$ python -q
>>> import numpy as np
>>> from numpy import linalg as LA
>>> np.set_printoptions(suppress=True, linewidth=140)
>>> feats = np.loadtxt("w.csv", delimiter=",")
>>> print(feats.round(3))
[[ 0.866 -0.5    0.     0.     0.     0.     0.     0.     0.   ]
 [ 0.5    0.866  0.     0.     0.     0.     0.     0.     0.   ]
 [ 0.     0.     1.     0.     0.     0.     0.     0.     0.   ]
 [ 0.     0.     0.     1.     0.     0.     0.     0.     0.   ]
 [ 0.     0.     0.     0.     1.     0.     0.     0.     0.   ]
 [ 0.     0.     0.     0.     0.     1.     0.     0.     0.   ]
 [ 0.     0.     0.     0.     0.     0.     1.     0.     0.   ]
 [ 0.     0.     0.     0.     0.     0.     0.     1.     0.   ]
 [ 0.     0.     0.     0.     0.     0.     0.     0.     1.   ]]
>>> # splits into 8 blocks
>>> rng = np.random.default_rng(810)
>>> lab = rng.permutation(9)
>>> B = feats[:, lab] * rng.choice([-1, 1], 9)
>>> print(B.round(3))
[[-0.     0.    -0.    -0.    -0.866 -0.    -0.5   -0.     0.   ]
 [-0.     0.    -0.    -0.    -0.5   -0.     0.866 -0.     0.   ]
 [-1.     0.    -0.    -0.    -0.    -0.     0.    -0.     0.   ]
 [-0.     0.    -0.    -1.    -0.    -0.     0.    -0.     0.   ]
 [-0.     0.    -1.    -0.    -0.    -0.     0.    -0.     0.   ]
 [-0.     1.    -0.    -0.    -0.    -0.     0.    -0.     0.   ]
 [-0.     0.    -0.    -0.    -0.    -0.     0.    -1.     0.   ]
 [-0.     0.    -0.    -0.    -0.    -1.     0.    -0.     0.   ]
 [-0.     0.    -0.    -0.    -0.    -0.     0.    -0.     1.   ]]
>>> left, _, Vh = LA.svd(feats.T @ B)
>>> print(lab)
[2 5 4 3 0 7 1 6 8]
>>> B = LA.invert(feats)
Traceback (most recent call last):
  File "<python-input-12>", line 1, in <module>
    B = LA.invert(feats)
        ^^^^^^^^^
AttributeError: module 'numpy.linalg' has no attribute 'invert'
>>> B = LA.inv(feats)
>>> print(np.round(LA.det(feats) * LA.det(B), 3))
1.0
>>> print(np.round(feats @ B, 3) + 0)
[[1. 0. 0. 0. 0. 0. 0. 0. 0.]
 [0. 1. 0. 0. 0. 0. 0. 0. 0.]
 [0. 0. 1. 0. 0. 0. 0. 0. 0.]
 [0. 0. 0. 1. 0. 0. 0. 0. 0.]
 [0. 0. 0. 0. 1. 0. 0. 0. 0.]
 [0. 0. 0. 0. 0. 1. 0. 0. 0.]
 [0. 0. 0. 0. 0. 0. 1. 0. 0.]
 [0. 0. 0. 0. 0. 0. 0. 1. 0.]
 [0. 0. 0. 0. 0. 0. 0. 0. 1.]]
>>> print(np.allclose(B, feats.T))
True
>>> print(np.round(LA.inv(B), 3))
[[ 0.866 -0.5    0.     0.     0.     0.     0.     0.     0.   ]
 [ 0.5    0.866  0.     0.     0.     0.     0.     0.     0.   ]
 [ 0.     0.     1.     0.     0.     0.     0.     0.     0.   ]
 [ 0.     0.     0.     1.     0.     0.     0.     0.     0.   ]
 [ 0.     0.     0.     0.     1.     0.     0.     0.     0.   ]
 [ 0.     0.     0.     0.     0.     1.     0.     0.     0.   ]
 [ 0.     0.     0.     0.     0.     0.     1.     0.     0.   ]
 [ 0.     0.     0.     0.     0.     0.     0.     1.     0.   ]
 [ 0.     0.     0.     0.     0.     0.     0.     0.     1.   ]]
>>> t = np.radians(180)
>>> R = np.eye(9)
>>> R[5, 5] = R[4, 4] = np.cos(t)
>>> R[5, 4], R[4, 5] = -np.sin(t), np.sin(t)
>>> print(R.round(3) + 0)
[[ 1.  0.  0.  0.  0.  0.  0.  0.  0.]
 [ 0.  1.  0.  0.  0.  0.  0.  0.  0.]
 [ 0.  0.  1.  0.  0.  0.  0.  0.  0.]
 [ 0.  0.  0.  1.  0.  0.  0.  0.  0.]
 [ 0.  0.  0.  0. -1.  0.  0.  0.  0.]
 [ 0.  0.  0.  0.  0. -1.  0.  0.  0.]
 [ 0.  0.  0.  0.  0.  0.  1.  0.  0.]
 [ 0.  0.  0.  0.  0.  0.  0.  1.  0.]
 [ 0.  0.  0.  0.  0.  0.  0.  0.  1.]]
>>> B = feats @ R.T
>>> print(np.allclose(LA.norm(feats, axis=1), LA.norm(B, axis=1)))
True
>>> print(B.round(3) + 0)
[[ 0.866 -0.5    0.     0.     0.     0.     0.     0.     0.   ]
 [ 0.5    0.866  0.     0.     0.     0.     0.     0.     0.   ]
 [ 0.     0.     1.     0.     0.     0.     0.     0.     0.   ]
 [ 0.     0.     0.     1.     0.     0.     0.     0.     0.   ]
 [ 0.     0.     0.     0.    -1.     0.     0.     0.     0.   ]
 [ 0.     0.     0.     0.     0.    -1.     0.     0.     0.   ]
 [ 0.     0.     0.     0.     0.     0.     1.     0.     0.   ]
 [ 0.     0.     0.     0.     0.     0.     0.     1.     0.   ]
 [ 0.     0.     0.     0.     0.     0.     0.     0.     1.   ]]
>>> print(round(LA.det(R), 3), np.trace(R))
1.0 5.0
>>> t = rng.uniform(0, 2 * np.pi, 26)
>>> O, _ = LA.qr(np.array([[-0.9, -0.6],
...     [-0.7, 1.8],
...     [-0.4, -0.9],
...     [-0.7, -0.6],
...     [1.0, 0.7],
...     [0.6, 0.3],
...     [-1.1, -0.9],
...     [0.0, -0.2],
...     [-0.5, -0.1],
...     [-1.6, 0.1],
...     [0.5, 0.3]]))
>>> K = 5 * np.c_[np.cos(t), np.sin(t)] @ O.T
>>> print(K.round(3))
[[ 1.726 -1.787  1.642  1.527 -1.964 -1.013  2.34   0.276  0.637  1.458 -0.913]
 [ 1.79  -1.073  1.485  1.538 -2.026 -1.085  2.37   0.218  0.741  1.914 -0.958]
 [-1.557 -1.646 -0.571 -1.186  1.724  1.057 -1.871  0.038 -0.91  -2.992  0.872]
 [-1.751 -0.449 -1.033 -1.416  1.959  1.127 -2.207 -0.081 -0.879 -2.643  0.959]
 [-1.321  3.33  -1.805 -1.284  1.532  0.689 -1.935 -0.385 -0.285 -0.106  0.67 ]
 [-1.608  2.449 -1.748 -1.468  1.841  0.909 -2.237 -0.326 -0.513 -0.955  0.839]
 [-1.485 -1.94  -0.441 -1.109  1.638  1.025 -1.757  0.069 -0.906 -3.044  0.836]
 [-0.408  4.289 -1.468 -0.588  0.521  0.069 -0.837 -0.406  0.248  1.646  0.159]
 [ 0.916  3.38  -0.338  0.555 -0.978 -0.728  0.923 -0.235  0.783  3.001 -0.548]
 [ 1.411  2.201  0.319  1.032 -1.551 -0.989  1.643 -0.097  0.897  3.076 -0.8  ]
 [ 0.792 -4.09   1.667  0.893 -0.949 -0.32   1.314  0.415 -0.044 -1.014 -0.371]
 [ 0.28   4.126 -0.968 -0.012 -0.253 -0.359  0.054 -0.345  0.558  2.509 -0.213]
 [-0.052 -4.249  1.153  0.207 -0.004  0.221  0.245  0.371 -0.462 -2.259  0.091]
 [ 0.671 -4.178  1.611  0.798 -0.815 -0.24   1.166  0.415 -0.111 -1.226 -0.304]
 [ 1.141 -3.673  1.781  1.156 -1.335 -0.559  1.73   0.402  0.164 -0.319 -0.567]
 [-1.657 -1.145 -0.777 -1.297  1.843  1.098 -2.036 -0.013 -0.906 -2.872  0.918]
 [ 1.792 -1.046  1.478  1.537 -2.027 -1.087  2.369  0.215  0.744  1.93  -0.96 ]
 [-1.676  2.112 -1.699 -1.505  1.913  0.967 -2.3   -0.301 -0.58  -1.222  0.881]
 [-1.526  2.767 -1.783 -1.419  1.753  0.843 -2.155 -0.349 -0.441 -0.677  0.789]
 [-0.384  4.294 -1.454 -0.569  0.494  0.053 -0.807 -0.405  0.26   1.682  0.146]
 [-1.21   3.554 -1.794 -1.206  1.411  0.608 -1.81  -0.397 -0.21   0.162  0.606]
 [ 1.419  2.173  0.332  1.041 -1.561 -0.993  1.656 -0.094  0.898  3.073 -0.804]
 [-1.561  2.638 -1.77  -1.441  1.791  0.871 -2.192 -0.34  -0.471 -0.793  0.811]
 [ 1.533 -2.741  1.78   1.424 -1.761 -0.848  2.163  0.347  0.447  0.701 -0.794]
 [ 1.795 -0.979  1.461  1.536 -2.029 -1.092  2.368  0.21   0.753  1.968 -0.962]
 [ 0.553 -4.241  1.551  0.705 -0.684 -0.163  1.02   0.412 -0.173 -1.42  -0.239]]
>>> B = K / np.sqrt((K ** 2).mean(axis=1, keepdims=True))
>>> print(B[15].round(3))
[-1.099 -0.759 -0.515 -0.86   1.223  0.729 -1.35  -0.008 -0.601 -1.905  0.609]
>>> print(LA.matrix_rank(K - K.mean(axis=1, keepdims=True)))
2
